$ python3 -q
>>> import numpy as np
>>> from numpy import linalg as LA
>>> np.set_printoptions(precision=2, suppress=True, linewidth=140)
>>> def rnd(a):
...     return np.round(a, 2) + 0
... 
>>> u = np.array([0, 0, 1, 1, 1, 0]) + 0.5
>>> J = np.outer(u, u) / (u @ u)
>>> rnd(J)
array([[0.03, 0.03, 0.1 , 0.1 , 0.1 , 0.03],
       [0.03, 0.03, 0.1 , 0.1 , 0.1 , 0.03],
       [0.1 , 0.1 , 0.3 , 0.3 , 0.3 , 0.1 ],
       [0.1 , 0.1 , 0.3 , 0.3 , 0.3 , 0.1 ],
       [0.1 , 0.1 , 0.3 , 0.3 , 0.3 , 0.1 ],
       [0.03, 0.03, 0.1 , 0.1 , 0.1 , 0.03]])
>>> LA.cond(J) > 100
np.True_
>>> np.argsort(-LA.norm(J, axis=0).round(6), kind="stable")[:3]
array([2, 3, 4])
>>> [round(float(x), 2) for x in LA.svd(J, compute_uv=False)[:3]]
[1.0, 0.0, 0.0]
>>> LA.matrix_rank(J, rtol=0.1)
np.int64(1)
>>> W1 = np.array([[-2, -1, -3, 3, -1],
...     [0, 1, 1, -3, -2],
...     [2, 1, 0, -2, -1],
...     [3, -2, 1, -1, -2],
...     [-2, 3, 3, 1, -2],
...     [0, -2, -2, 2, -3]])
>>> beta = np.array([5, -5, 2, -2, 5])
>>> H = np.maximum(J @ W1 + beta, 0)
>>> (H > 0).astype(int)
array([[1, 0, 1, 0, 1],
       [1, 0, 1, 0, 1],
       [1, 0, 1, 0, 1],
       [1, 0, 1, 0, 1],
       [1, 0, 1, 0, 1],
       [1, 0, 1, 0, 1]])
>>> (H > 0).mean(axis=0)
array([1., 0., 1., 0., 1.])
>>> basis = np.array([[3, 2, 1], [3, 2, 0], [2, 3, 1], [2, 0, 1], [1, 2, 0]])
>>> rnd(H @ basis)
array([[24.53, 25.87,  7.5 ],
       [24.53, 25.87,  7.5 ],
       [25.6 , 25.6 ,  8.5 ],
       [25.6 , 25.6 ,  8.5 ],
       [25.6 , 25.6 ,  8.5 ],
       [24.53, 25.87,  7.5 ]])
>>> m1 = np.array([[0.55, -0.95, -0.52, -0.35, 0.57, -0.18, 0.49, -0.72, -0.09, 0.57],
...     [0.96, -1.36, -0.99, -0.16, 0.3, -0.17, 0.34, -0.53, 0.23, 1.26],
...     [1.11, -0.57, -0.65, 0.45, 0.04, 0.11, -0.06, 0.17, -0.03, 1.41],
...     [0.28, -1.93, -0.79, -0.37, 0.87, -1.42, 0.36, -1.94, 0.73, 0.25],
...     [0.33, -1.36, -0.26, -1.0, 1.52, -1.2, 0.81, -0.56, 0.71, 0.18]])
>>> m1
array([[ 0.55, -0.95, -0.52, -0.35,  0.57, -0.18,  0.49, -0.72, -0.09,  0.57],
       [ 0.96, -1.36, -0.99, -0.16,  0.3 , -0.17,  0.34, -0.53,  0.23,  1.26],
       [ 1.11, -0.57, -0.65,  0.45,  0.04,  0.11, -0.06,  0.17, -0.03,  1.41],
       [ 0.28, -1.93, -0.79, -0.37,  0.87, -1.42,  0.36, -1.94,  0.73,  0.25],
       [ 0.33, -1.36, -0.26, -1.  ,  1.52, -1.2 ,  0.81, -0.56,  0.71,  0.18]])
>>> rng = np.random.default_rng(8702)
>>> out = m1 + rng.integers(-2, 3, (5, 3)) @ rng.integers(-2, 3, (3, 10))
>>> rnd(out)
array([[ 0.55, -2.95, -2.52, -2.35,  2.57, -3.18, -0.51,  0.28,  1.91, -0.43],
       [-2.04,  1.64, -0.99,  3.84, -5.7 ,  2.83, -3.66, -7.53, -1.77,  0.26],
       [-0.89,  1.43, -0.65,  4.45, -7.96,  4.11, -2.06, -7.83, -4.03,  1.41],
       [-2.72,  0.07, -1.79, -0.37,  4.87, -4.42, -5.64, -0.94,  5.73, -2.75],
       [ 0.33, -1.36, -0.26, -3.  ,  7.52, -4.2 , -0.19,  4.44,  4.71, -0.82]])
>>> rnd(LA.svd(out - m1, compute_uv=False))
array([20.89, 11.04,  3.53,  0.  ,  0.  ])
>>> E = np.load("run12.npy")
>>> E
array([[0, 1, 0, 2, 0, 3, 2, 0, 2],
       [0, 0, 1, 2, 3, 2, 3, 0, 2],
       [0, 0, 0, 1, 2, 1, 0, 3, 1],
       [0, 0, 0, 0, 3, 1, 0, 1, 2],
       [0, 0, 0, 0, 0, 3, 2, 0, 2],
       [0, 0, 0, 0, 0, 0, 3, 0, 2],
       [0, 0, 0, 0, 0, 0, 0, 1, 2],
       [0, 0, 0, 0, 0, 0, 0, 0, 3],
       [0, 0, 0, 0, 0, 0, 0, 0, 0]])
>>> rank = LA.matrix_rank(E)
>>> rank
np.int64(8)
>>> ns = LA.svd(E)[2][rank:].T
>>> E @ ns
array([[0.],
       [0.],
       [0.],
       [0.],
       [0.],
       [0.],
       [0.],
       [0.],
       [0.]])
>>> ns.shape
(9, 1)
>>> [int(LA.matrix_rank(np.delete(E, i, axis=0))) for i in range(9)]
[7, 7, 7, 7, 7, 7, 7, 7, 8]
